$ ipython --no-banner

In [1]: import numpy as np

In [2]: from numpy import linalg as LA

In [3]: np.set_printoptions(precision=3, suppress=True, linewidth=100, floatmode="fixed")

In [4]: data = np.load("block6.npy")

In [5]: data
Out[5]: 
array([[-0.308,  0.465,  0.689,  0.462],
       [ 0.424, -0.153,  0.680, -0.578],
       [ 0.077, -0.811,  0.224,  0.535],
       [ 0.848,  0.319, -0.110,  0.408]])

In [6]: np.round(data.T @ data, 3) + 0
Out[6]: 
array([[1.000, 0.000, 0.000, 0.000],
       [0.000, 1.000, 0.000, 0.000],
       [0.000, 0.000, 1.000, 0.000],
       [0.000, 0.000, 0.000, 1.000]])

In [7]: np.round(data @ data.T, 3) + 0
Out[7]: 
array([[1.000, 0.000, 0.000, 0.000],
       [0.000, 1.000, 0.000, 0.000],
       [0.000, 0.000, 1.000, 0.000],
       [0.000, 0.000, 0.000, 1.000]])

In [8]: np.round(LA.norm(data, 2), 3)
Out[8]: np.float64(1.0)

In [9]: np.round(LA.norm(data[2] - data[3]), 3)
Out[9]: np.float64(1.414)

In [10]: np.round(LA.norm(data, 1), 3), round(LA.norm(data, np.inf), 3)
Out[10]: (np.float64(1.983), np.float64(1.925))

In [11]: round(data[2] @ data[3], 3)
Out[11]: np.float64(-0.0)

In [12]: np.round(LA.norm(data[2], 1), 3), np.round(LA.norm(data[2], np.inf), 3)
Out[12]: (np.float64(1.647), np.float64(0.811))

In [13]: print(LA.norm(data, axis=1))
[1.000 1.000 1.000 1.000]

In [14]: X = np.array([[0, 2, 0], [0, 0, 2], [0, 0, 0]])

In [15]: rk = LA.matrix_rank(X)

In [16]: print(rk)
2

In [17]: N = LA.svd(X)[2][rk:].T

In [18]: N[:, 0] / N[np.abs(N[:, 0]).round(6).argmax(), 0]
Out[18]: array([1.000, 0.000, 0.000])

In [19]: X @ N
Out[19]: 
array([[0.000],
       [0.000],
       [0.000]])

In [20]: rng = np.random.default_rng(55918)

In [21]: lab = rng.permutation(3)

In [22]: lab
Out[22]: array([2, 0, 1])

In [23]: B = X[lab][:, lab]

In [24]: np.diag(B)
Out[24]: array([0, 0, 0])

In [25]: left, sig, vt = LA.svd(X, full_matrices=False)

In [26]: np.cumsum(sig ** 2) / np.sum(sig ** 2)
Out[26]: array([0.500, 1.000, 1.000])

In [27]: print((sig > 1e-8).sum())
2

In [28]: left.T @ X @ vt.T
Out[28]: 
array([[2.000, 0.000, 0.000],
       [0.000, 2.000, 0.000],
       [0.000, 0.000, 0.000]])

In [29]: x = np.array([-1, -3, -3, -3])

In [30]: print(data.T @ (data @ x))
[-1.000 -3.000 -3.000 -3.000]

In [31]: [p for p in range(1, 25) if np.allclose(LA.matrix_power(data, p), np.eye(4))]
Out[31]: []

In [32]: 4 - LA.matrix_rank(data - np.eye(4), tol=1e-8)
Out[32]: np.int64(1)

In [33]: np.abs(LA.eigvals(data))
Out[33]: array([1.000, 1.000, 1.000, 1.000])

In [34]: print(np.argsort(-LA.norm(X, axis=0).round(6), kind="stable")[:3])
[1 2 0]

In [35]: print(LA.cond(X) > 100)
True

In [36]: np.round(LA.norm(X, 2) / LA.norm(X), 3)
Out[36]: np.float64(0.707)

In [37]: LA.matrix_rank(X, rtol=0.1)
Out[37]: np.int64(2)

In [38]: mat = np.loadtxt("case12.csv", delimiter=",")

In [39]: print(mat)
[[0.333 0.333 0.333]
 [0.000 1.000 0.000]
 [0.000 0.000 1.000]]

In [40]: B = mat / LA.norm(mat, axis=1, keepdims=True)

In [41]: C2 = B @ B.T

In [42]: C2[2]
Out[42]: array([0.577, 0.000, 1.000])

In [43]: print(round(np.degrees(np.arccos(np.clip(C2[2, 0], -1, 1))), 3))
54.736

In [44]: print(np.sort(LA.eigvals(mat)))
[0.333 1.000 1.000]

In [45]: print([int(LA.matrix_rank(LA.matrix_power(mat, p))) for p in range(1, 4)])
[3, 3, 3]

In [46]: print(mat @ mat)
[[0.111 0.444 0.444]
 [0.000 1.000 0.000]
 [0.000 0.000 1.000]]

In [47]: B = np.array([[4, -7], [6, -9], [-5, -2], [-7, -1]])

In [48]: print(np.einsum("ij->j", data))
[ 1.041 -0.180  1.484  0.827]

In [49]: data @ B
Out[49]: 
array([[-5.122, -3.868],
       [ 1.424, -2.373],
       [-9.420,  5.780],
       [ 2.998, -9.000]])

In [50]: B.T @ data.T
Out[50]: 
array([[-5.122,  1.424, -9.420,  2.998],
       [-3.868, -2.373,  5.780, -9.000]])

In [51]: LA.matrix_rank(np.vstack([data, B.T]))
Out[51]: np.int64(4)

In [52]: LA.matrix_rank(data @ B)
Out[52]: np.int64(2)

In [53]: print(np.einsum("ik,kj->ji", data, B))
[[-5.122  1.424 -9.420  2.998]
 [-3.868 -2.373  5.780 -9.000]]

In [54]: lab = rng.permutation(3)

In [55]: B = mat[:, lab] * rng.choice([-1, 1], 3)

In [56]: B
Out[56]: 
array([[-0.333, -0.333, -0.333],
       [-0.000, -1.000, -0.000],
       [-1.000, -0.000, -0.000]])

In [57]: left, _, vt = LA.svd(mat.T @ B)

In [58]: print(np.round(left @ vt, 3) + 0)
[[ 0.000  0.000 -1.000]
 [ 0.000 -1.000  0.000]
 [-1.000  0.000  0.000]]

In [59]: print(LA.norm(B, axis=1).argmax())
1

In [60]: round(float(LA.norm(B, 2)), 3)
Out[60]: 1.115

In [61]: round(LA.norm(B[0] - B[2]), 3)
Out[61]: np.float64(0.816)

In [62]: LA.norm(B, axis=0)
Out[62]: array([1.054, 1.054, 0.333])

In [63]: print(round(B[0] @ B[2], 3))
0.333

In [64]: M = np.loadtxt("out5.csv", delimiter=",")

In [65]: M
Out[65]: 
array([[0.000, 0.000, 0.000, 1.000],
       [0.000, 0.000, 0.000, 0.000],
       [0.000, 0.000, 0.000, 0.000],
       [1.000, 0.000, 0.000, 0.000]])

In [66]: evals, evecs = LA.eigh(M)

In [67]: x = np.array([-2, 0, 3, 3])

In [68]: (np.sign(evecs[:, -1].round(6)) == np.sign(evecs[0, -1].round(6))).astype(int)
Out[68]: array([1, 0, 0, 1])

In [69]: np.round(evecs * np.abs(evals) @ evecs.T, 3) + 0
Out[69]: 
array([[1.000, 0.000, 0.000, 0.000],
       [0.000, 0.000, 0.000, 0.000],
       [0.000, 0.000, 0.000, 0.000],
       [0.000, 0.000, 0.000, 1.000]])

In [70]: x @ M @ x
Out[70]: np.float64(-12.0)

In [71]: print(round(x @ M @ x / (x @ x), 3), evals[0], evals[-1])
-0.545 -1.0 1.0

In [72]: f = np.array([-1, -1, 1])

In [73]: F = f[np.abs(np.subtract.outer(np.arange(3), np.arange(3)))]

In [74]: F
Out[74]: 
array([[-1, -1,  1],
       [-1, -1, -1],
       [ 1, -1, -1]])

In [75]: LA.norm(F, axis=0)
Out[75]: array([1.732, 1.732, 1.732])

In [76]: round(LA.norm(F, 2), 3)
Out[76]: np.float64(2.0)

In [77]: round(LA.norm(F[0] - F[2]), 3)
Out[77]: np.float64(2.828)

In [78]: print(LA.norm(F, axis=1).argmax())
0

In [79]: blk = np.stack([F, 3 * F, F[::-1]])

In [80]: (blk @ F.T).shape
Out[80]: (3, 3, 3)

In [81]: LA.det(blk)
Out[81]: array([  4.000, 108.000,  -4.000])

In [82]: np.einsum("bij,cij->bc", blk, blk)
Out[82]: 
array([[ 9, 27,  1],
       [27, 81,  3],
       [ 1,  3,  9]])

In [83]: LA.matrix_rank(blk.reshape(3, -1))
Out[83]: np.int64(2)

In [84]: blk.sum(axis=0)
Out[84]: 
array([[-3, -5,  3],
       [-5, -5, -5],
       [ 3, -5, -3]])

In [85]: LA.norm(blk, axis=(1, 2))
Out[85]: array([3.000, 9.000, 3.000])

In [86]: E = np.loadtxt("arr.csv", delimiter=",")

In [87]: E
Out[87]: 
array([[0.036, 0.179, 0.036, 0.036],
       [0.179, 0.893, 0.179, 0.179],
       [0.036, 0.179, 0.036, 0.036],
       [0.036, 0.179, 0.036, 0.036]])

In [88]: E.shape
Out[88]: (4, 4)

In [89]: np.diff(E, axis=0)
Out[89]: 
array([[ 0.143,  0.714,  0.143,  0.143],
       [-0.143, -0.714, -0.143, -0.143],
       [ 0.000,  0.000,  0.000,  0.000]])

In [90]: np.round(LA.svd(E, compute_uv=False), 3) + 0
Out[90]: array([1.000, 0.000, 0.000, 0.000])

In [91]: np.unravel_index(np.abs(E).argmax(), E.shape)
Out[91]: (np.int64(1), np.int64(1))

In [92]: print(E.sum(axis=0))
[0.286 1.429 0.286 0.286]

In [93]: print(E.sum(axis=1))
[0.286 1.429 0.286 0.286]
